$ python3 -q
>>> import numpy as np
>>> np.set_printoptions(suppress=True, linewidth=100)
>>> feats = np.array([[1.43, 1.95, -2.5, 1.4, 2.98, 3.36, -2.27],
...     [-5.29, 1.35, -1.75, -3.76, 1.17, -1.89, 10.34],
...     [-2.62, 1.08, 2.67, -1.28, 5.42, 6.1, 2.19],
...     [0.78, -7.02, -1.73, 4.5, -8.04, -3.46, 3.3],
...     [6.91, -1.86, -4.42, -3.57, 4.18, 9.53, -2.19],
...     [1.7, -2.44, 3.31, 6.58, -1.69, -7.04, 3.82]])
>>> round(np.linalg.norm(feats), 2)
np.float64(27.82)
>>> np.zeros(6, 7)
Traceback (most recent call last):
  File "<python-input-4>", line 1, in <module>
    np.zeros(6, 7)
    ~~~~~~~~^^^^^^
TypeError: Cannot interpret '7' as a data type
>>> np.abs(feats).max()
np.float64(10.34)
>>> np.count_nonzero(feats)
np.int64(42)
>>> feats.shape
(6, 7)
>>> np.round(feats.mean(axis=0), 2)
array([ 0.49, -1.16, -0.74,  0.65,  0.67,  1.1 ,  2.53])
>>> np.round(feats.sum(axis=1), 2)
array([  6.35,   0.17,  13.56, -11.67,   8.58,   4.24])
>>> feats[6]
Traceback (most recent call last):
  File "<python-input-10>", line 1, in <module>
    feats[6]
    ~~~~~^^^
IndexError: index 6 is out of bounds for axis 0 with size 6
>>> t = np.radians(180)
>>> Rm = np.eye(7)
>>> Rm[0, 0] = Rm[5, 5] = np.cos(t)
>>> Rm[0, 5], Rm[5, 0] = -np.sin(t), np.sin(t)
>>> Rm.round(2) + 0
array([[-1.,  0.,  0.,  0.,  0.,  0.,  0.],
       [ 0.,  1.,  0.,  0.,  0.,  0.,  0.],
       [ 0.,  0.,  1.,  0.,  0.,  0.,  0.],
       [ 0.,  0.,  0.,  1.,  0.,  0.,  0.],
       [ 0.,  0.,  0.,  0.,  1.,  0.,  0.],
       [ 0.,  0.,  0.,  0.,  0., -1.,  0.],
       [ 0.,  0.,  0.,  0.,  0.,  0.,  1.]])
>>> B = feats @ Rm.T
>>> B.round(2)
array([[-1.43,  1.95, -2.5 ,  1.4 ,  2.98, -3.36, -2.27],
       [ 5.29,  1.35, -1.75, -3.76,  1.17,  1.89, 10.34],
       [ 2.62,  1.08,  2.67, -1.28,  5.42, -6.1 ,  2.19],
       [-0.78, -7.02, -1.73,  4.5 , -8.04,  3.46,  3.3 ],
       [-6.91, -1.86, -4.42, -3.57,  4.18, -9.53, -2.19],
       [-1.7 , -2.44,  3.31,  6.58, -1.69,  7.04,  3.82]])
>>> np.allclose(np.linalg.norm(feats, axis=1), np.linalg.norm(B, axis=1))
True
>>> np.abs(B - feats).max(axis=0)
array([13.82,  0.  ,  0.  ,  0.  ,  0.  , 19.06,  0.  ])
>>> B = feats / np.sqrt((feats ** 2).mean(axis=1, keepdims=True))
>>> B[3].round(2)
array([ 0.16, -1.47, -0.36,  0.94, -1.68, -0.72,  0.69])
